In [1]: import numpy as np

In [2]: import numpy.linalg as la

In [3]: np.set_printoptions(precision=3, suppress=True, linewidth=120, sign=" ")

In [4]: J = np.load("test3.npy")

In [5]: J
Out[5]: 
array([[  2.934,   1.672,  -1.365, -10.514,   4.695,  -3.651,   1.744,  -5.773,  -4.894,  -0.131],
       [ -0.786,  -0.951,  -0.065, -11.636,  14.524,  17.302,   6.879,   6.568,  -1.644,   0.693],
       [ -0.534,   2.002,   0.226,   2.748,   2.118,  14.373,   7.058,  -1.581,   0.134,  -0.611],
       [  0.41 ,   0.144,   2.557,  -0.663,   0.189,  13.794,  -5.415,   0.85 ,  -2.832,  -0.612],
       [  1.339,   0.141,   4.436, -10.549,  23.836,   4.363,   9.241,   1.524,   0.533,  -1.287],
       [ -0.984,   0.471,  -0.414,  -1.397,  10.963,  -4.635, -10.457,   4.277,   4.032,   0.743],
       [ -1.086,   0.128,  -0.398,  -4.258,  -3.411,  -1.615,   6.504,  -0.844,  -2.96 ,  -0.07 ],
       [  1.728,   0.596,  -3.99 ,  12.053,  -4.109, -25.745,  -3.739,  -1.654,   0.186,   0.114],
       [ -1.495,   0.93 ,   0.497,  -0.866, -26.364, -36.865,  -1.502,  -2.436,  -2.151,  -0.887],
       [  0.79 ,   0.325,   1.773,   1.459,  -6.07 ,  12.616,   5.825,  -2.232,  -1.129,  -1.067],
       [  0.18 ,   0.214,   3.639,  -3.068, -12.24 ,   8.835, -12.254,   2.839,   5.373,   1.222],
       [ -1.455,   0.951,   1.933,   2.541, -10.238,  -9.179, -14.174,  -6.871,   1.967,   2.178],
       [ -0.935,  -0.013,   2.539,  -3.987, -14.418,  14.658,   0.032,   5.325,  -0.698,   1.163],
       [ -0.236,  -0.52 ,  -3.733,   5.782,  -1.959,  24.884,  -0.854,  -3.876,  -2.675,  -2.349],
       [  2.024,   0.661,   0.566,  11.19 ,  30.72 , -12.265,  12.366,  -8.763,   0.755,   1.639],
       [ -0.24 ,  -0.589,   1.934,   5.53 ,  39.682,  -6.25 ,   7.19 ,   2.006,  -0.054,   1.169],
       [  1.139,  -1.263,   3.98 ,  -7.161, -17.667, -17.066,   0.95 ,  10.849,   2.875,   0.147],
       [  4.26 ,  -0.717,   0.779,  -3.892,  10.21 ,   4.658, -23.109,   1.881,   2.404,   0.335],
       [ -1.308,  -0.111,  -1.456, -11.366,  26.278,  -6.864,  -5.874,  -3.26 ,  -0.684,   0.768],
       [ -3.839,   0.941,   1.147,  -6.346, -10.233, -15.706,  -8.254,   0.94 ,  -5.199,   1.063],
       [ -0.852,   0.2  ,   0.897,   4.117, -12.587,   4.444,  13.769,  -6.797,  -0.813,   1.066],
       [  0.361,   0.025,   2.514,  -2.792,  -7.56 ,  -8.079, -11.624,  -8.468,  -5.635,  -1.107],
       [  2.56 ,   0.046,   4.965, -12.558,  -3.416,   1.759,  -0.368,   5.356,  -4.54 ,   2.361],
       [  0.051,   0.92 ,  -6.45 ,   7.075, -10.604,   3.694,   0.448,  -5.372,  -0.736,   0.269],
       [ -1.006,  -0.781,   3.016,  -0.359,  15.593,  18.854,  20.052,   0.973,   2.346,   0.552],
       [ -0.487,  -1.558,  -2.549,   3.628,  14.218,   1.126, -14.385,  -5.343,   4.297,  -1.261],
       [ -2.017,  -0.283,   1.474,  -0.417,  20.755,  -8.332, -19.603, -10.612,  -3.125,   0.624],
       [  2.275,  -0.266,   1.46 ,  -0.753,  -8.037,  12.544,  -0.447,   2.337,  -4.138,   0.388],
       [  1.81 ,   0.476,  -2.648,   6.556,  29.672, -12.824,  -4.224,  -1.989,   2.467,  -0.43 ]])

In [6]: Z = J[[25, 13]].astype(float)

In [7]: for _ in range(7):
   ...:     z = la.norm(J[:, None] - Z, axis=-1).argmin(axis=1)
   ...:     Z = np.array([J[z == j].mean(axis=0) for j in range(2)])
   ...: 

In [8]: z
Out[8]: 
array([ 0,  1,  1,  1,  0,  0,  1,  0,  0,  1,  1,  0,  1,  1,  0,  0,  0,  0,  0,  0,  1,  0,  1,  1,  1,  0,  0,  1,
        0])

In [9]: np.abs(Z[1] - Z[0]).argmax()
Out[9]: np.int64(5)

In [10]: K = np.load("out18.npy")

In [11]: K
Out[11]: 
array([[-0.08 , -0.748,  0.043,  0.15 , -0.028, -0.241, -0.001,  0.517, -0.22 ,  0.176],
       [ 0.   , -0.275,  0.426, -0.372, -0.396,  0.641, -0.039,  0.023,  0.14 ,  0.006],
       [ 0.32 , -0.142, -0.083,  0.044, -0.154,  0.001,  0.122, -0.5  , -0.559,  0.386],
       [-0.214,  0.012, -0.129, -0.085,  0.39 ,  0.206,  0.442,  0.243, -0.122, -0.248],
       [-0.294,  0.117, -0.196, -0.382, -0.412, -0.392,  0.283,  0.063,  0.32 ,  0.412],
       [ 0.454, -0.188,  0.232, -0.245, -0.015, -0.501, -0.137, -0.1  ,  0.218, -0.447],
       [-0.427, -0.223, -0.227, -0.298,  0.306,  0.005, -0.649, -0.272,  0.007,  0.087],
       [-0.053, -0.334, -0.605, -0.058, -0.307,  0.107,  0.217, -0.247,  0.004, -0.496],
       [ 0.187,  0.343, -0.298, -0.198, -0.339,  0.045, -0.401,  0.496, -0.403, -0.13 ],
       [-0.134, -0.009, -0.074,  0.7  , -0.354,  0.066, -0.241, -0.025,  0.306, -0.043],
       [-0.561,  0.125,  0.435,  0.038, -0.261, -0.258,  0.039, -0.164, -0.446, -0.34 ]])

In [12]: x0 = np.array([5, 7, 5, 5, 0, 6, 7, 9, 5, 3])

In [13]: y = K @ x0

In [14]: y
Out[14]: array([ -2.038,   2.843,  -4.869,   3.107,  -0.503,  -4.224, -12.982,  -7.45 ,   0.378,   2.28 ,  -5.562])

In [15]: rng = np.random.default_rng(12927)

In [16]: y = y + 0.02 * rng.normal(size=11)

In [17]: y
Out[17]: array([ -2.014,   2.837,  -4.861,   3.111,  -0.494,  -4.238, -12.967,  -7.437,   0.405,   2.289,  -5.621])

In [18]: beta, *_ = la.lstsq(K, y)

In [19]: beta.round()
Out[19]: array([ 5.,  7.,  5.,  5.,  0.,  6.,  7.,  9.,  5.,  3.])

In [20]: beta
Out[20]: array([ 5.021,  6.98 ,  4.946,  4.999,  0.002,  6.013,  6.985,  9.027,  5.008,  3.027])

In [21]: np.round(K.T @ (y - K @ beta), 3) + 0
Out[21]: array([ 0.,  0.,  0.,  0.,  0.,  0.,  0.,  0.,  0.,  0.])

In [22]: [round(float(la.norm(la.solve(K.T @ K + lam * np.eye(10), K.T @ y))), 2) for lam in (0, 1, 10, 100)]
Out[22]: [18.0, 9.0, 1.64, 0.18]
